% ipython --no-banner

In [1]: import numpy as np

In [2]: np.set_printoptions(precision=2, suppress=True, linewidth=160)

In [3]: K = np.load("layer8.npy")

In [4]: K
Out[4]: 
array([[-0.63, -1.43,  2.56],
       [-2.5 , -0.65, -1.53],
       [-0.67, -1.44,  2.54],
       [-2.49, -1.56,  0.59],
       [-1.19,  0.54, -2.7 ],
       [ 0.85, -0.75,  2.78],
       [-0.52, -1.39,  2.61],
       [-2.7 , -1.12, -0.68],
       [-0.84,  0.76, -2.78],
       [ 1.42, -0.38,  2.61],
       [-0.06,  1.16, -2.77],
       [-0.5 , -1.38,  2.62],
       [-0.09, -1.22,  2.74],
       [ 1.88,  1.68, -1.62],
       [-2.49, -1.56,  0.62],
       [-1.48,  0.34, -2.59],
       [-2.7 , -1.09, -0.74],
       [-1.48, -1.64,  2.03],
       [ 0.39,  1.35, -2.65],
       [-2.45, -1.58,  0.7 ],
       [-2.06, -0.14, -2.18],
       [-1.15,  0.57, -2.71],
       [ 2.47,  1.57, -0.65],
       [ 2.26,  1.65, -1.08],
       [-1.39, -1.63,  2.1 ],
       [ 2.03,  1.68, -1.43],
       [ 2.63,  1.44, -0.14],
       [ 2.7 ,  1.21,  0.47],
       [ 0.99,  1.54, -2.38]])

In [5]: # rank 2

In [6]: Uu, sigma, Vt = np.linalg.svd(K)

In [7]: np.argmax(sigma[:-1] / (sigma[1:] + 1e-6)) + 1
Out[7]: np.int64(2)

In [8]: sigma.round(2) + 0
Out[8]: array([12.52, 10.21,  0.  ])

In [9]: out = Uu[:, :2] @ np.diag(sigma[:2]) @ Vt[:2]

In [10]: round(float(np.abs(K - out).max()), 2)
Out[10]: 0.0

In [11]: np.linalg.matrix_rank(out)
Out[11]: np.int64(2)

In [12]: np.linalg.matrix_rank(K, rtol=0.05)
Out[12]: np.int64(2)

In [13]: Ac = K - K.mean(axis=0)

In [14]: Uu, sigma, Vt = np.linalg.svd(Ac, full_matrices=False)

In [15]: np.searchsorted(np.cumsum(sigma ** 2) / (sigma ** 2).sum(), 0.9) + 1
Out[15]: np.int64(2)

In [16]: np.round(Ac.mean(axis=0), 2) + 0
Out[16]: array([0., 0., 0.])

In [17]: np.abs(Vt[0]).argmax()
Out[17]: np.int64(2)
